>>> import numpy as np
>>> np.set_printoptions(suppress=True, linewidth=160)
>>> M = np.load("out16.npy")
>>> M
array([[-8., -6., -6., -4.],
       [ 8.,  6.,  5.,  4.],
       [ 0.,  0.,  1.,  0.],
       [ 8.,  6.,  6.,  4.]])
>>> # rank 2
>>> rk = np.linalg.matrix_rank(M)
>>> rk
np.int64(2)
>>> ns = np.linalg.svd(M)[2][rk:].T
>>> [int(np.linalg.matrix_rank(M[:i])) for i in range(1, len(M) + 1)]
[1, 2, 2, 2]
>>> np.round(ns @ ns.T, 4) + 0
array([[ 0.4483, -0.4138,  0.    , -0.2759],
       [-0.4138,  0.6897,  0.    , -0.2069],
       [ 0.    ,  0.    ,  0.    ,  0.    ],
       [-0.2759, -0.2069,  0.    ,  0.8621]])
>>> ns.shape
(4, 2)
>>> left, sig, Vh = np.linalg.svd(M)
>>> np.argmax(sig[:-1] / (sig[1:] + 1e-6)) + 1
np.int64(2)
>>> B = left[:, :2] @ np.diag(sig[:2]) @ Vh[:2]
>>> round(np.linalg.norm(M - B, 2), 4), np.round(sig[2], 4)
(np.float64(0.0), np.float64(0.0))
>>> B.round(4) + 0
array([[-8., -6., -6., -4.],
       [ 8.,  6.,  5.,  4.],
       [ 0.,  0.,  1.,  0.],
       [ 8.,  6.,  6.,  4.]])
>>> round(float(np.linalg.norm(M - B) / np.linalg.norm(M)), 4)
0.0
>>> round(float(np.abs(M - B).max()), 4)
0.0
>>> np.linalg.matrix_rank(M, rtol=0.05)
np.int64(2)
>>> J = np.load("dump.npy")
>>> J
array([[-2.6   , -0.4   , -0.5   , -0.3   ],
       [ 0.2   ,  1.1   ,  0.    ,  0.4   ],
       [-2.486 , -0.4982, -0.5449, -0.2513],
       [-0.5   ,  0.5   ,  0.3   ,  2.    ]])
>>> left, sig, Vh = np.linalg.svd(J)
>>> np.argmax(sig[:-1] / (sig[1:] + 1e-6)) + 1
np.int64(3)
>>> sig.round(4)
array([3.774 , 2.2411, 0.8829, 0.0609])
>>> B = left[:, :3] @ np.diag(sig[:3]) @ Vh[:3]
>>> round(np.linalg.norm(J - B, 2), 4), round(float(sig[3]), 4)
(np.float64(0.0609), 0.0609)
>>> np.linalg.matrix_rank(B)
np.int64(3)
>>> np.round(np.linalg.norm(J - B) / np.linalg.norm(J), 4)
np.float64(0.0136)
>>> def softmax(z):
...     e = np.exp(z - z.max(axis=-1, keepdims=True))
...     return e / e.sum(axis=-1, keepdims=True)
... 
>>> np.round(softmax(10 * J[1]), 4) + 0
array([0.0001, 0.9989, 0.    , 0.0009])
>>> np.round(softmax(J[1]), 4)
array([0.1818, 0.4472, 0.1489, 0.2221])
>>> np.round(softmax(J[1] + 3), 4)
array([0.1818, 0.4472, 0.1489, 0.2221])
>>> scores = J @ J.T / np.sqrt(4)
>>> np.round(softmax(scores + np.triu(np.full(scores.shape, -np.inf), 1)), 4)
array([[1.    , 0.    , 0.    , 0.    ],
       [0.2236, 0.7764, 0.    , 0.    ],
       [0.5231, 0.0089, 0.4681, 0.    ],
       [0.0841, 0.1319, 0.0832, 0.7008]])
>>> np.round(softmax(scores)[1] @ J, 4)
array([-0.684 ,  0.5252, -0.0076,  0.8394])
>>> arr = np.load("a.npy")
>>> arr
array([[2., 0., 0., 0.],
       [0., 2., 5., 1.],
       [0., 3., 4., 4.],
       [0., 1., 0., 5.]])
>>> x0 = np.array([-5, 3, -3, 2])
>>> rhs = arr @ x0
>>> rhs
array([-10.,  -7.,   5.,  13.])
>>> np.round(np.linalg.solve(arr.T, arr[0]), 4)
array([ 1.,  0.,  0., -0.])
>>> np.linalg.matrix_rank(J, rtol=0.1)
np.int64(3)
>>> np.linalg.cond(J) > 100
np.False_
>>> np.round(np.linalg.norm(J, 2) / np.linalg.norm(J), 4)
np.float64(0.8429)
>>> np.argsort(-np.linalg.norm(J, axis=0).round(6), kind="stable")[:3]
array([0, 3, 1])
>>> round(np.log10(np.linalg.cond(J)))
2
>>> [round(float(x), 4) for x in np.linalg.svd(J, compute_uv=False)[:3]]
[3.774, 2.2411, 0.8829]
>>> x0 = np.array([1, 0, 2, 1])
>>> h = np.maximum(arr @ x0, 0)
>>> arr.T @ h
array([  4.,  63., 103.,  84.])
>>> np.round(np.tanh(arr @ x0), 4)
array([0.964 , 1.    , 1.    , 0.9999])
>>> np.maximum(arr @ x0, 0) - np.maximum(-arr @ x0, 0)
array([ 2., 11., 12.,  5.])
>>> np.flatnonzero(h > 1e-9)
array([0, 1, 2, 3])
>>> arr * (h > 1e-9)[:, None]
array([[2., 0., 0., 0.],
       [0., 2., 5., 1.],
       [0., 3., 4., 4.],
       [0., 1., 0., 5.]])
>>> E = np.loadtxt("mat.csv", delimiter=",")
>>> E.round(4)
array([[-0.352 , -0.3687, -0.8603],
       [-0.3687,  0.8994, -0.2346],
       [-0.8603, -0.2346,  0.4525]])
>>> q = E.astype(float).copy()
>>> for j in range(3):
...     q[:, j] -= q[:, :j] @ (q[:, :j].T @ q[:, j])
...     q[:, j] /= np.linalg.norm(q[:, j])
... 
>>> q.round(4)
array([[-0.352 , -0.3687, -0.8603],
       [-0.3687,  0.8994, -0.2346],
       [-0.8603, -0.2346,  0.4525]])
>>> m1 = np.loadtxt("arr.csv", delimiter=",")
>>> m1
array([[ 1.3878,  0.1263,  0.8899],
       [-4.4804, -4.8053, -2.0958],
       [-2.8038, -0.1938, -1.8238],
       [-1.2227,  2.8966, -1.3395],
       [ 1.1786, -2.8833,  1.2823],
       [-1.3233,  1.4214, -1.1255],
       [ 4.4225,  3.3103,  2.2739],
       [ 1.6987,  4.5817,  0.3068],
       [ 4.2116,  0.2868,  2.7063],
       [ 0.161 ,  3.0202, -0.4186],
       [-1.6086, -3.0816, -0.4669],
       [ 4.0967, -1.1854,  2.8878],
       [ 1.5026,  1.6124,  0.7171],
       [ 0.3053,  4.5053, -0.6228],
       [-4.1111,  1.2032, -2.9071],
       [-4.0876,  1.1765, -2.8788],
       [ 1.205 , -2.8806,  1.3111],
       [-2.9795, -3.2094, -1.3713],
       [-3.8843,  4.1754, -3.3066],
       [ 4.3083,  1.7728,  2.5129],
       [ 1.2156, -2.9118,  1.2868],
       [ 0.2776,  4.4721, -0.5988],
       [ 2.9932,  3.2361,  1.3841],
       [-1.1885,  2.8961, -1.3382],
       [ 0.0159, -0.0363,  0.0079]])
>>> left, sig, Vh = np.linalg.svd(m1)
>>> np.argmax(sig[:-1] / (sig[1:] + 1e-6)) + 1
np.int64(2)
>>> B = left[:, :2] @ np.diag(sig[:2]) @ Vh[:2]
>>> np.round(np.linalg.norm(m1 - B) / np.linalg.norm(m1), 4)
np.float64(0.0035)
>>> np.linalg.matrix_rank(m1, rtol=0.05)
np.int64(2)
>>> d = np.linalg.norm(m1[:, None] - m1[None], axis=-1)
>>> np.flatnonzero(d[22] < d.mean() / 2)
array([ 6,  7, 12, 19, 22])
>>> np.unravel_index(d.round(6).argmax(), d.shape)
(np.int64(1), np.int64(6))
>>> (d + 1e9 * np.eye(25)).round(6).argmin(axis=1)
array([12, 17, 15, 23, 16,  3, 19, 13, 11, 21, 17,  8,  0, 21, 15, 14,  4, 10, 14,  8, 16, 13,  6,  3,  0])
>>> d.shape
(25, 25)
>>> hat = m1 @ np.linalg.solve(m1.T @ m1, m1.T)
>>> np.round(np.linalg.eigvalsh(hat), 4) + 0
array([0., 0., 0., 0., 0., 0., 0., 0., 0., 0., 0., 0., 0., 0., 0., 0., 0., 0., 0., 0., 0., 0., 1., 1., 1.])
>>> np.round(hat @ m1[:, 0], 4)
array([ 1.3878, -4.4804, -2.8038, -1.2227,  1.1786, -1.3233,  4.4225,  1.6987,  4.2116,  0.161 , -1.6086,  4.0967,  1.5026,  0.3053, -4.1111, -4.0876,  1.205 ,
       -2.9795, -3.8843,  4.3083,  1.2156,  0.2776,  2.9932, -1.1885,  0.0159])
>>> np.round(np.trace(hat), 4)
np.float64(3.0)
>>> Xc = m1 - m1.mean(axis=0)
>>> left, sig, Vh = np.linalg.svd(Xc, full_matrices=False)
>>> sig.round(4)
array([16.2989, 13.77  ,  0.0745])
>>> np.round(Xc.mean(axis=0), 4) + 0
array([0., 0., 0.])
>>> round((sig ** 2).sum() ** 2 / (sig ** 4).sum(), 4)
np.float64(1.9458)
>>> np.searchsorted(np.cumsum(sig ** 2) / (sig ** 2).sum(), 0.9) + 1
np.int64(2)
>>> np.round(np.abs(Vh[-1]), 4)
array([0.5422, 0.1481, 0.8271])
>>> np.round(sig ** 2 / (sig ** 2).sum(), 4) + 0
array([0.5835, 0.4165, 0.    ])
>>> A = np.loadtxt("x.csv", delimiter=",")
>>> A
array([[ 0., -3., -4.],
       [ 3.,  1.,  3.],
       [ 0.,  0.,  0.]])
>>> # null space of dimension 1
>>> np.linalg.cond(A) > 100
np.True_
>>> left, sig, Vh = np.linalg.svd(A)
>>> np.argmax(sig[:-1] / (sig[1:] + 1e-6)) + 1
np.int64(2)
>>> sig.round(4)
array([6.1071, 2.589 , 0.    ])
>>> B = left[:, :2] @ np.diag(sig[:2]) @ Vh[:2]
>>> np.round(np.abs(A - B).max(), 4)
np.float64(0.0)
>>> round(float(np.linalg.norm(A - B) / np.linalg.norm(A)), 4)
0.0
>>> np.linalg.matrix_rank(B)
np.int64(2)
>>> x0 = np.array([7, -2, 4])
>>> h = np.maximum(A @ x0, 0)
>>> np.flatnonzero(h > 1e-9)
array([1])
>>> A.T @ h
array([93., 31., 93.])
>>> np.maximum(A @ (3 * x0), 0)
array([ 0., 93.,  0.])
>>> np.maximum(A @ x0, 0) - np.maximum(-A @ x0, 0)
array([-10.,  31.,   0.])
>>> X = np.array([[0, 0, 0, 0], [2, 7, 0, 0], [-1, 5, -8, 0], [-6, 2, -2, 0]])
>>> np.abs(np.diag(np.linalg.qr(X)[1])) > 1e-9
array([ True,  True,  True, False])
>>> np.allclose(X[:-1].T @ np.linalg.lstsq(X[:-1].T, X[-1])[0], X[-1])
False
>>> left, sig, Vh = np.linalg.svd(X)
>>> sig.round(4)
array([10.9728,  6.841 ,  4.4495,  0.    ])
>>> B = left[:, :3] @ np.diag(sig[:3]) @ Vh[:3]
>>> round(float(np.linalg.norm(X - B, 2)), 4), sig[3]
(0.0, np.float64(0.0))
>>> B.round(4) + 0
array([[ 0.,  0.,  0.,  0.],
       [ 2.,  7.,  0.,  0.],
       [-1.,  5., -8.,  0.],
       [-6.,  2., -2.,  0.]])
>>> np.round(np.abs(X - B).max(), 4)
np.float64(0.0)
>>> rk = np.linalg.matrix_rank(X)
>>> rk
np.int64(3)
>>> ns = np.linalg.svd(X)[2][rk:].T
>>> [int(np.linalg.matrix_rank(np.delete(X, i, axis=0))) for i in range(4)]
[3, 2, 2, 2]
>>> [int(np.linalg.matrix_rank(X[:, :j + 1])) for j in range(4)]
[1, 2, 3, 3]
>>> np.allclose(X @ ns, 0)
True
>>> W0 = np.loadtxt("data.csv", delimiter=",")
>>> W0
array([[ 5.02,  0.  ,  2.  ],
       [-2.  , -4.98,  2.  ],
       [ 5.  ,  0.  ,  2.02]])
>>> evals, V = np.linalg.eig(W0)
>>> round(np.prod(evals), 4)
np.float64(-0.6992)
>>> evals.round(4)
array([-4.98,  7.02,  0.02])
>>> W0.shape
(3, 3)
>>> np.abs(W0).max()
np.float64(5.02)
>>> np.round(np.diff(W0, axis=0), 4)
array([[-7.02, -4.98,  0.  ],
       [ 7.  ,  4.98,  0.02]])
>>> W0.sum(axis=0)
array([ 8.02, -4.98,  6.02])
>>> np.round(W0 - W0[0], 4)
array([[ 0.  ,  0.  ,  0.  ],
       [-7.02, -4.98,  0.  ],
       [-0.02,  0.  ,  0.02]])
>>> np.unravel_index(np.abs(W0).argmax(), W0.shape)
(np.int64(0), np.int64(0))
>>> np.round(np.linalg.svd(W0, compute_uv=False), 4)
array([7.8005, 5.4985, 0.0163])
>>> np.count_nonzero(W0)
np.int64(7)
>>> np.round(W0.mean(axis=0), 4)
array([ 2.6733, -1.66  ,  2.0067])
>>> x0 = np.array([1, 8, 1])
>>> h = np.maximum(W0 @ x0, 0)
>>> np.maximum(W0 @ (3 * x0), 0)
array([21.06,  0.  , 21.06])
>>> h
array([7.02, 0.  , 7.02])
>>> np.round(W0.T @ h, 4)
array([70.3404,  0.    , 28.2204])
>>> np.flatnonzero(h > 1e-9)
array([0, 2])
